$ python3 -q
>>> import numpy as np
>>> from numpy import linalg as LA
>>> np.set_printoptions(precision=2, suppress=True, linewidth=200)
>>> K = np.array([[-0.85, -2.91, 0.25, -0.44, 1.58, -1.35],
...     [0.06, 0.88, -0.06, 0.2, -0.71, 0.48],
...     [-1.35, 4.87, 0.28, -0.12, -1.86, 1.42],
...     [0.33, 6.23, -0.27, 0.37, -2.6, 2.35],
...     [0.74, 2.01, -0.29, 0.25, -0.88, 0.93]])
>>> gram = K.T @ K
>>> print(np.round(LA.svd(K, compute_uv=False) ** 2, 2) + 0)
[100.06   3.99   0.16   0.01   0.  ]
>>> W = np.array([[0, 0, 0, 0],
...     [1, 2, 1, 1],
...     [1, 0, 2, 0],
...     [1, 2, 0, 1],
...     [2, 0, 0, 2],
...     [1, 2, 0, 1]])
>>> c = np.array([2, 0, 1, 3])
>>> H = np.maximum(K @ W + c, 0)
>>> print(LA.matrix_rank(H))
4
>>> print((H > 0).mean(axis=0))
[1.  0.8 0.8 1. ]
>>> basis = np.array([[-3, -5, -3], [1, 3, -4], [-4, -5, -1], [3, 1, -3]])
>>> print(W @ basis)
[[  0   0   0]
 [ -2  -3 -15]
 [-11 -15  -5]
 [  2   2 -14]
 [  0  -8 -12]
 [  2   2 -14]]
>>> print((H @ basis).round(6).argmax(axis=1))
[0 0 0 1 0]
>>> rng = np.random.default_rng(83)
>>> other = K + rng.integers(-2, 3, (5, 3)) @ rng.integers(-2, 3, (3, 6))
>>> print(other)
[[-0.85 -5.91 -0.75 -0.44  0.58 -2.35]
 [-0.94 -1.12  1.94 -4.8  -1.71  7.48]
 [-1.35  3.87  1.28 -4.12 -2.86  4.42]
 [ 1.33  9.23  0.73 -2.63 -2.6   2.35]
 [ 0.74  8.01  1.71  0.25  1.12  2.93]]
>>> print(other - K)
[[ 0. -3. -1.  0. -1. -1.]
 [-1. -2.  2. -5. -1.  7.]
 [ 0. -1.  1. -4. -1.  3.]
 [ 1.  3.  1. -3.  0.  0.]
 [ 0.  6.  2.  0.  2.  2.]]
>>> print(LA.matrix_rank(other - K, tol=1e-8))
3
>>> x = np.array([2, -2, 2, 1, -2, 0])
>>> print(np.einsum("ij,j->i", K, x))
[ 1.02 -0.14 -8.28 -6.77 -1.11]
>>> print(K @ (2 * x))
[  2.04  -0.28 -16.56 -13.54  -2.22]
>>> x @ K
Traceback (most recent call last):
  File "<python-input-22>", line 1, in <module>
    x @ K
    ~~^~~
ValueError: matmul: Input operand 1 has a mismatch in its core dimension 0, with gufunc signature (n?,k),(k,m?)->(n?,m?) (size 5 is different from 6)
>>> print((K @ x).argmax())
0
>>> other = np.array([[-4, -3, 0],
...     [-1, -5, -2],
...     [3, 2, 4],
...     [5, 1, 3],
...     [1, 1, -4],
...     [5, -5, 5]])
>>> print(np.einsum("ij->j", K))
[-1.07 11.08 -0.09  0.26 -4.47  3.83]
>>> print(np.vstack([K, other.T]).shape)
(8, 6)
>>> print(LA.matrix_rank(K @ other))
3
>>> print(LA.matrix_rank(np.vstack([K, other.T])))
6
>>> W0 = np.load("test9.npy")
>>> print(W0)
[[-1 -1 -1]
 [-1 -2 -2]
 [-1 -2 -3]]
>>> w, vecs = LA.eig(W0)
>>> print(np.round(W0 @ vecs[:, 0] - w[0] * vecs[:, 0], 2) + 0)
[0. 0. 0.]
>>> print(np.sort(LA.eigvals(LA.inv(W0))))
[-3.25 -1.55 -0.2 ]
>>> print(np.round(np.prod(w), 2))
-1.0
>>> print(np.sort(LA.eigvals(W0 @ W0)))
[ 0.09  0.41 25.49]
>>> J = np.load("mat.npy")
>>> print(J)
[[0 0 1 0 0 0]
 [0 0 0 0 1 0]
 [0 1 0 0 0 0]
 [1 0 0 0 0 0]
 [0 0 0 0 0 1]
 [0 0 0 1 0 0]]
>>> U, sv, Vh = LA.svd(J, full_matrices=False)
>>> print(sv)
[1. 1. 1. 1. 1. 1.]
>>> print(np.cumsum(sv ** 2) / np.sum(sv ** 2))
[0.17 0.33 0.5  0.67 0.83 1.  ]
>>> print(sv / sv[0])
[1. 1. 1. 1. 1. 1.]
>>> print(U.T @ U)
[[1. 0. 0. 0. 0. 0.]
 [0. 1. 0. 0. 0. 0.]
 [0. 0. 1. 0. 0. 0.]
 [0. 0. 0. 1. 0. 0.]
 [0. 0. 0. 0. 1. 0.]
 [0. 0. 0. 0. 0. 1.]]
>>> print((sv > 1e-8).sum())
6
